$ python -q
>>> import numpy as np
>>> np.set_printoptions(precision=2, suppress=True, linewidth=140, floatmode="fixed")
>>> M = np.array([[6, 7, 2, 8, 4], [4, 6, 2, 4, 2], [6, 8, 3, 9, 6], [4, 6, 2, 4, 2]])
>>> # rows 1 and 3 are equal
>>> np.linalg.matrix_rank(M, rtol=0.1)
np.int64(2)
>>> round(float(np.linalg.norm(M, 2) / np.linalg.norm(M)), 2)
0.99
>>> np.linalg.cond(M) > 100
np.True_
>>> U, sigma, Vh = np.linalg.svd(M)
>>> np.argmax(sigma[:-1] / (sigma[1:] + 1e-6)) + 1
np.int64(3)
>>> B = U[:, :3] @ np.diag(sigma[:3]) @ Vh[:3]
>>> round(float(np.linalg.norm(M - B, 2)), 2), round(float(sigma[3]), 2)
(0.0, 0.0)
>>> np.linalg.matrix_rank(B)
np.int64(3)
>>> B
array([[6.00, 7.00, 2.00, 8.00, 4.00],
       [4.00, 6.00, 2.00, 4.00, 2.00],
       [6.00, 8.00, 3.00, 9.00, 6.00],
       [4.00, 6.00, 2.00, 4.00, 2.00]])
>>> round(np.linalg.norm(M - B) / np.linalg.norm(M), 2)
np.float64(0.0)
>>> J = np.array([[0.7, -1.1, -0.6, -0.1],
...     [-2.21, -0.91, 1.5, 1.41],
...     [-0.2, 1.5, 0.5, -0.5],
...     [-0.6, -0.6, -0.5, 2.1],
...     [0.4, 0.3, 1.2, -0.7],
...     [2.2, 0.4, 0.7, 1.6],
...     [-2.2, -0.9, 1.5, 1.4]])
>>> proj = J @ np.linalg.solve(J.T @ J, J.T)
>>> np.trace(proj)
np.float64(4.0)
>>> np.diag(proj)
array([0.46, 0.48, 0.56, 0.62, 0.46, 0.94, 0.48])
>>> np.allclose(proj @ proj, proj)
True
>>> proj.round(2) + 0
array([[ 0.46, -0.05, -0.49, -0.06,  0.03,  0.00, -0.05],
       [-0.05,  0.48, -0.05,  0.08,  0.10, -0.03,  0.48],
       [-0.49, -0.05,  0.56, -0.06,  0.03,  0.00, -0.05],
       [-0.06,  0.08, -0.06,  0.62, -0.44,  0.15,  0.08],
       [ 0.03,  0.10,  0.03, -0.44,  0.46,  0.18,  0.10],
       [ 0.00, -0.03,  0.00,  0.15,  0.18,  0.94, -0.03],
       [-0.05,  0.48, -0.05,  0.08,  0.10, -0.03,  0.48]])
>>> U, sigma, Vh = np.linalg.svd(J, full_matrices=False)
>>> (sigma > 1e-8).sum()
np.int64(4)
>>> round(float(np.sqrt((sigma ** 2).sum())), 2), np.round(np.linalg.norm(J), 2)
(6.35, np.float64(6.35))
>>> np.round(Vh @ Vh.T, 2) + 0
array([[1.00, 0.00, 0.00, 0.00],
       [0.00, 1.00, 0.00, 0.00],
       [0.00, 0.00, 1.00, 0.00],
       [0.00, 0.00, 0.00, 1.00]])
>>> np.abs(Vh[0])
array([0.73, 0.31, 0.34, 0.50])
>>> U.shape, sigma.shape, Vh.shape
((7, 4), (4,), (4, 4))
